$ ipython --no-banner

In [1]: import numpy as np

In [2]: np.set_printoptions(suppress=True, linewidth=200)

In [3]: K = np.load("mat.npy")

In [4]: K
Out[4]: 
array([[ 8, 10,  0, -6],
       [ 0,  0,  0,  0],
       [ 0,  0,  0,  0]])

In [5]: # row 0 is much longer than the rest

In [6]: cov = K.T @ K

In [7]: np.round(np.linalg.eigvalsh(cov)[::-1], 2) + 0
Out[7]: array([200.,   0.,   0.,   0.])

In [8]: np.allclose(cov, cov.T)
Out[8]: True

In [9]: np.trace(cov), (K ** 2).sum()
Out[9]: (np.int64(200), np.int64(200))

In [10]: A = np.array([[0.3, 3.0, 1.0], [1.0, 3.3, 0.0], [0.0, 3.0, 1.3]])

In [11]: A
Out[11]: 
array([[0.3, 3. , 1. ],
       [1. , 3.3, 0. ],
       [0. , 3. , 1.3]])

In [12]: [round(float(x), 2) for x in np.linalg.svd(A, compute_uv=False)[:3]]
Out[12]: [5.58, 1.22, 0.06]

In [13]: round(np.log10(np.linalg.cond(A)))
Out[13]: 2

In [14]: np.linalg.cond(A) > 100
Out[14]: np.False_

In [15]: np.round(np.abs(np.linalg.svd(A)[2][-1]), 2)
Out[15]: array([0.8 , 0.25, 0.54])

In [16]: x = np.array([3, 1, 0])

In [17]: rhs = A @ x

In [18]: rhs
Out[18]: array([3.9, 6.3, 3. ])

In [19]: np.round(np.linalg.solve(A.T, A[0]), 2) + 0
Out[19]: array([1., 0., 0.])

In [20]: np.round(np.linalg.solve(A, 3 * rhs), 2) + 0
Out[20]: array([9., 3., 0.])

In [21]: data = np.array([[4, -6, 2], [0, 6, 7], [4, 18, 30]])

In [22]: # null space of dimension 1

In [23]: U, s, VT = np.linalg.svd(data)

In [24]: V = VT[:(s > 1e-8).sum()]

In [25]: rng = np.random.default_rng(170)

In [26]: x = data[2] + 5 * data[0] + rng.integers(2) * np.eye(3)[1]

In [27]: x
Out[27]: array([ 24., -11.,  40.])

In [28]: round(float(np.linalg.norm(x - V.T @ V @ x)), 2)
Out[28]: 0.43

In [29]: np.round(np.diag(V.T @ V), 2)
Out[29]: array([0.32, 0.82, 0.87])

In [30]: rk = np.linalg.matrix_rank(data)

In [31]: rk
Out[31]: np.int64(2)

In [32]: ns = np.linalg.svd(data)[2][rk:].T

In [33]: np.round(ns[:, 0] / ns[np.abs(ns[:, 0]).round(6).argmax(), 0], 2)
Out[33]: array([ 1.  ,  0.52, -0.44])

In [34]: np.allclose(data @ ns, 0)
Out[34]: True

In [35]: np.round(data @ ns, 2) + 0
Out[35]: 
array([[0.],
       [0.],
       [0.]])

In [36]: ns.shape
Out[36]: (3, 1)

In [37]: E = np.load("data.npy")

In [38]: E
Out[38]: 
array([[ 0,  1,  1],
       [ 1,  4,  4],
       [ 1,  6,  4],
       [ 1,  9,  6],
       [ 2, 10,  6],
       [ 4, 10,  7],
       [ 7, 13,  7],
       [ 7, 16,  8],
       [ 8, 19, 10],
       [ 8, 19, 11],
       [11, 19, 12],
       [13, 20, 14],
       [14, 22, 14],
       [17, 25, 17],
       [20, 28, 19],
       [21, 31, 19],
       [24, 34, 21],
       [27, 36, 24],
       [27, 39, 24],
       [30, 40, 27],
       [31, 42, 29],
       [33, 44, 31],
       [34, 47, 31],
       [35, 48, 33]])

In [39]: idx = E[:, 1] > np.median(E[:, 1])

In [40]: r0 = E[idx].mean(axis=0) - E[~idx].mean(axis=0)

In [41]: round(float((((E - E.mean(axis=0)) @ r0 > 0) == idx).mean()), 2)
Out[41]: 0.96

In [42]: idx.astype(int)
Out[42]: array([0, 0, 0, 0, 0, 0, 0, 0, 0, 0, 0, 0, 1, 1, 1, 1, 1, 1, 1, 1, 1, 1, 1, 1])

In [43]: ((E - E.mean(axis=0)) @ r0 > 0).astype(int)
Out[43]: array([0, 0, 0, 0, 0, 0, 0, 0, 0, 0, 0, 0, 0, 1, 1, 1, 1, 1, 1, 1, 1, 1, 1, 1])

In [44]: Xs = (E - E.mean(axis=0)) / E.std(axis=0)

In [45]: np.round(Xs.std(axis=0), 2)
Out[45]: array([1., 1., 1.])

In [46]: np.argwhere(np.abs(Xs) > 2)
Out[46]: array([], shape=(0, 2), dtype=int64)

In [47]: c = np.linalg.lstsq(np.delete(Xs, 1, axis=1), Xs[:, 1])[0]

In [48]: c.round(2)
Out[48]: array([0.39, 0.61])

In [49]: np.abs(c).argmax()
Out[49]: np.int64(1)

In [50]: x = np.array([2, 0, 4])

In [51]: rhs = E @ x

In [52]: np.round(np.linalg.lstsq(E, rhs)[0], 2) + 0
Out[52]: array([2., 0., 4.])

In [53]: np.round(np.linalg.pinv(E) @ E, 2) + 0
Out[53]: 
array([[1., 0., 0.],
       [0., 1., 0.],
       [0., 0., 1.]])

In [54]: rhs = rhs + 0.05 * rng.normal(size=24)

In [55]: rhs.round(2)
Out[55]: array([  4.09,  17.96,  18.14,  26.08,  28.01,  36.05,  42.02,  46.02,  55.91,  60.02,  70.05,  81.92,  84.1 , 101.96, 115.95, 118.  , 131.99, 150.03, 150.05, 167.92, 178.04, 190.01, 191.95, 202.02])

In [56]: c, *_ = np.linalg.lstsq(E, rhs)

In [57]: c.round(2) + 0
Out[57]: array([1.99, 0.  , 4.01])

In [58]: c.round()
Out[58]: array([2., 0., 4.])

In [59]: [round(float(np.linalg.norm(np.linalg.solve(E.T @ E + lam * np.eye(3), E.T @ rhs))), 2) for lam in (0, 1, 10, 100)]
Out[59]: [4.48, 4.37, 3.79, 3.05]

In [60]: np.round(E.T @ (rhs - E @ c), 2) + 0
Out[60]: array([0., 0., 0.])

In [61]: U, s, VT = np.linalg.svd(E)

In [62]: s.round(2)
Out[62]: array([190.21,  11.05,   4.39])

In [63]: np.argmax(s[:-1] / (s[1:] + 1e-6)) + 1
Out[63]: np.int64(1)

In [64]: other = U[:, :1] @ np.diag(s[:1]) @ VT[:1]

In [65]: np.linalg.matrix_rank(E, rtol=0.05)
Out[65]: np.int64(2)

In [66]: round(float(np.abs(E - other).max()), 2)
Out[66]: 3.95

In [67]: np.round(np.linalg.norm(E - other, 2), 2), round(s[1], 2)
Out[67]: (np.float64(11.05), np.float64(11.05))

In [68]: Xs = E - E.mean(axis=0)

In [69]: V = np.linalg.svd(Xs)[2][:1]

In [70]: other = Xs - Xs @ V.T @ V

In [71]: round(np.linalg.norm(other) / np.linalg.norm(Xs), 2)
Out[71]: np.float64(0.07)

In [72]: np.round(other.std(axis=0), 2)
Out[72]: array([0.91, 0.9 , 0.75])

In [73]: np.round(np.cov(Xs @ V.T, rowvar=False), 2)
Out[73]: np.float64(446.91)

In [74]: np.round(np.diag(V.T @ V), 2)
Out[74]: array([0.32, 0.46, 0.22])

In [75]: X = np.load("w.npy")

In [76]: X
Out[76]: 
array([[ 2, -2, -3, -2],
       [-4,  4,  6,  4],
       [ 0,  0,  0,  0],
       [-2,  2,  3,  2]])

In [77]: r0 = np.array([2, -5, 9])

In [78]: np.convolve(X[2], r0)
Out[78]: array([0, 0, 0, 0, 0, 0])

In [79]: np.cross(X[2, :3], X[1, :3])
Out[79]: array([0, 0, 0])

In [80]: F = np.loadtxt("sample11.csv", delimiter=",")

In [81]: F
Out[81]: 
array([[ 1.,  0.,  0.,  0.],
       [ 1.,  1.,  0.,  0.],
       [ 9., -6.,  1.,  0.],
       [ 9., -3.,  8.,  1.]])

In [82]: # triangular, det is the product of the diagonal

In [83]: [round(float(x), 2) for x in np.linalg.svd(F, compute_uv=False)[:3]]
Out[83]: [15.68, 5.3, 1.43]

In [84]: np.linalg.matrix_rank(F, rtol=0.1)
Out[84]: np.int64(2)

In [85]: other = np.array([[2, 1], [-1, -2], [2, 0], [-1, -2]])

In [86]: W0 = other.T @ other

In [87]: W0
Out[87]: 
array([[10,  6],
       [ 6,  9]])

In [88]: Lm = np.linalg.cholesky(W0)

In [89]: round(np.prod(np.diag(Lm)) ** 2, 2), round(float(np.linalg.det(W0)), 2)
Out[89]: (np.float64(54.0), 54.0)

In [90]: np.round(W0 / np.sqrt(np.outer(np.diag(W0), np.diag(W0))), 2)
Out[90]: 
array([[1.  , 0.63],
       [0.63, 1.  ]])

In [91]: np.linalg.eigvalsh(W0).min() > 0
Out[91]: np.True_

In [92]: np.round(Lm @ Lm.T, 2)
Out[92]: 
array([[10.,  6.],
       [ 6.,  9.]])

In [93]: J = np.load("dump.npy")

In [94]: J
Out[94]: 
array([[1., 0., 0.],
       [0., 1., 0.],
       [0., 0., 1.]])

In [95]: Z = E[[17, 16]].astype(float)

In [96]: for _ in range(7):
    ...:     idx = np.linalg.norm(E[:, None] - Z, axis=-1).argmin(axis=1)
    ...:     Z = np.array([E[idx == j].mean(axis=0) for j in range(2)])
    ...: 

In [97]: idx
Out[97]: array([1, 1, 1, 1, 1, 1, 1, 1, 1, 1, 1, 1, 1, 1, 0, 0, 0, 0, 0, 0, 0, 0, 0, 0])

In [98]: Z.round(2)
Out[98]: 
array([[28.2 , 38.9 , 25.8 ],
       [ 6.71, 13.79,  8.64]])

In [99]: np.bincount(idx)
Out[99]: array([10, 14])

In [100]: np.abs(Z[1] - Z[0]).argmax()
Out[100]: np.int64(1)

In [101]: np.poly(J)
Out[101]: array([ 1., -3.,  3., -1.])

In [102]: round(float(np.linalg.det(J[::-1])), 2)
Out[102]: -1.0

In [103]: np.kron(np.eye(2, dtype=int), J)
Out[103]: 
array([[1., 0., 0., 0., 0., 0.],
       [0., 1., 0., 0., 0., 0.],
       [0., 0., 1., 0., 0., 0.],
       [0., 0., 0., 1., 0., 0.],
       [0., 0., 0., 0., 1., 0.],
       [0., 0., 0., 0., 0., 1.]])

In [104]: np.einsum("ij,ji->", J, J)
Out[104]: np.float64(3.0)

In [105]: J.T @ J
Out[105]: 
array([[1., 0., 0.],
       [0., 1., 0.],
       [0., 0., 1.]])

In [106]: np.round(np.linalg.pinv(J), 2)
Out[106]: 
array([[1., 0., 0.],
       [0., 1., 0.],
       [0., 0., 1.]])

In [107]: np.round(np.linalg.svd(J, compute_uv=False), 2)
Out[107]: array([1., 1., 1.])

In [108]: J[:, 1] @ J[:, 2]
Out[108]: np.float64(0.0)

In [109]: J @ J.T
Out[109]: 
array([[1., 0., 0.],
       [0., 1., 0.],
       [0., 0., 1.]])
